% ipython --no-banner

In [1]: import numpy as np

In [2]: np.set_printoptions(precision=3, suppress=True, linewidth=100, floatmode="fixed")

In [3]: C = np.array([[3, 1, 4, 4, -3],
   ...:     [1, 2, 1, -1, 2],
   ...:     [0, 1, -3, -2, 4],
   ...:     [-4, 2, -1, 3, 5]])

In [4]: rng = np.random.default_rng(66)

In [5]: mat = rng.normal(size=(14, 4)) @ C + np.array([1, 1, 1, -1, 2])

In [6]: mat
Out[6]: 
array([[  6.322,  -2.151,   5.162,  -0.489,  -7.972],
       [ -9.008,  -0.688,  -8.481,  -2.397,  10.480],
       [  3.111,   2.054,   2.296,  -0.484,   1.792],
       [  3.770,   1.179,   1.057,   1.054,   1.032],
       [-10.276,   3.517,  -3.157,   7.258,  12.392],
       [ -3.579,   2.501,  -1.859,   1.296,   7.941],
       [  7.652,  -2.654,   9.059,   3.048, -12.529],
       [  1.487,  -2.872,  -5.228,  -4.331,   1.005],
       [  1.933,   2.999,   4.775,  -1.482,   1.850],
       [ -1.513,   1.338,   0.626,  -2.164,   3.823],
       [  4.664,  -0.941,   1.586,  -8.047,  -2.107],
       [ -2.150,  -0.452,  -5.291,   0.341,   5.643],
       [  1.913,   2.893,  -1.287,  -2.094,   6.397],
       [ -6.590,   3.087,  -2.590,   3.194,  10.321]])

In [7]: D = np.linalg.norm(mat[:, None] - mat[None], axis=-1)

In [8]: D[12].round(6).argsort(kind="stable")[:4]
Out[8]: array([12,  9,  2,  5])

In [9]: D.shape
Out[9]: (14, 14)

In [10]: (D + 1e9 * np.eye(14)).round(6).argmin(axis=1)
Out[10]: array([ 6, 13,  3,  2, 13, 13,  0, 11,  2, 12,  7,  5,  9,  5])

In [11]: D.mean(axis=1).argmax()
Out[11]: np.int64(6)

In [12]: np.linalg.matrix_rank(D ** 2)
Out[12]: np.int64(6)

In [13]: Ac = mat - mat.mean(axis=0)

In [14]: left, sigma, Vh = np.linalg.svd(Ac, full_matrices=False)

In [15]: np.round(Ac.mean(axis=0), 3) + 0
Out[15]: array([0.000, 0.000, 0.000, 0.000, 0.000])

In [16]: np.abs(Vh[0]).argmax()
Out[16]: np.int64(4)

In [17]: np.searchsorted(np.cumsum(sigma ** 2) / (sigma ** 2).sum(), 0.9) + 1
Out[17]: np.int64(2)

In [18]: np.linalg.matrix_rank(Ac)
Out[18]: np.int64(4)

In [19]: round(float((sigma ** 2).sum() ** 2 / (sigma ** 4).sum()), 3)
Out[19]: 1.569

In [20]: sigma.round(3) + 0
Out[20]: array([35.119, 14.758,  9.583,  5.510,  0.000])

In [21]: np.round(sigma ** 2 / (sigma ** 2).sum(), 3) + 0
Out[21]: array([0.784, 0.138, 0.058, 0.019, 0.000])

In [22]: np.abs(left[:, 0]).argmax()
Out[22]: np.int64(6)
